>>> import numpy as np
>>> np.set_printoptions(precision=2, suppress=True, linewidth=120)
>>> J = np.diag(5 * np.array([2, 1, 0, -2, -1, 3])) + np.array([[-3, 2, 0, 2, 1, -1],
...     [2, -2, -2, 1, -3, 2],
...     [2, -2, -2, 1, 2, 0],
...     [3, 2, 1, 0, -2, -2],
...     [-1, 2, 0, 1, -2, 3],
...     [-1, 1, 3, 0, -2, 2]])
>>> J
array([[  7,   2,   0,   2,   1,  -1],
       [  2,   3,  -2,   1,  -3,   2],
       [  2,  -2,  -2,   1,   2,   0],
       [  3,   2,   1, -10,  -2,  -2],
       [ -1,   2,   0,   1,  -7,   3],
       [ -1,   1,   3,   0,  -2,  17]])
>>> A2 = J[0, 0] * J[1:] - np.outer(J[1:, 0], J[0])
>>> print(A2)
[[  0  17 -14   3 -23  16]
 [  0 -18 -14   3  12   2]
 [  0   8   7 -76 -17 -11]
 [  0  16   0   9 -48  20]
 [  0   9  21   2 -13 118]]
>>> J[:, 0] / J[0, 0]
array([ 1.  ,  0.29,  0.29,  0.43, -0.14, -0.14])
>>> np.linalg.matrix_rank(A2), np.linalg.matrix_rank(J)
(np.int64(5), np.int64(6))
>>> q, r_ = np.linalg.qr(J)
>>> np.abs(np.diag(r_))
array([ 8.25,  4.55,  3.97,  9.45,  3.98, 11.1 ])
>>> np.round(np.trace(q @ q.T), 2)
np.float64(6.0)
>>> print(np.round(q @ r_, 2) + 0)
[[  7.   2.   0.   2.   1.  -1.]
 [  2.   3.  -2.   1.  -3.   2.]
 [  2.  -2.  -2.   1.   2.   0.]
 [  3.   2.   1. -10.  -2.  -2.]
 [ -1.   2.   0.   1.  -7.   3.]
 [ -1.   1.   3.   0.  -2.  17.]]
>>> q.shape, r_.shape
((6, 6), (6, 6))
>>> ang = np.radians(180)
>>> r_ = np.eye(6)
>>> r_[0, 0] = r_[1, 1] = np.cos(ang)
>>> r_[0, 1], r_[1, 0] = -np.sin(ang), np.sin(ang)
>>> r_.round(2) + 0
array([[-1.,  0.,  0.,  0.,  0.,  0.],
       [ 0., -1.,  0.,  0.,  0.,  0.],
       [ 0.,  0.,  1.,  0.,  0.,  0.],
       [ 0.,  0.,  0.,  1.,  0.,  0.],
       [ 0.,  0.,  0.,  0.,  1.,  0.],
       [ 0.,  0.,  0.,  0.,  0.,  1.]])
>>> A2 = J @ r_.T
>>> round(float(np.linalg.det(r_)), 2), np.trace(r_)
(1.0, np.float64(2.0))
>>> np.allclose(np.linalg.norm(J, axis=1), np.linalg.norm(A2, axis=1))
True
>>> np.allclose(J @ J.T, A2 @ A2.T)
True
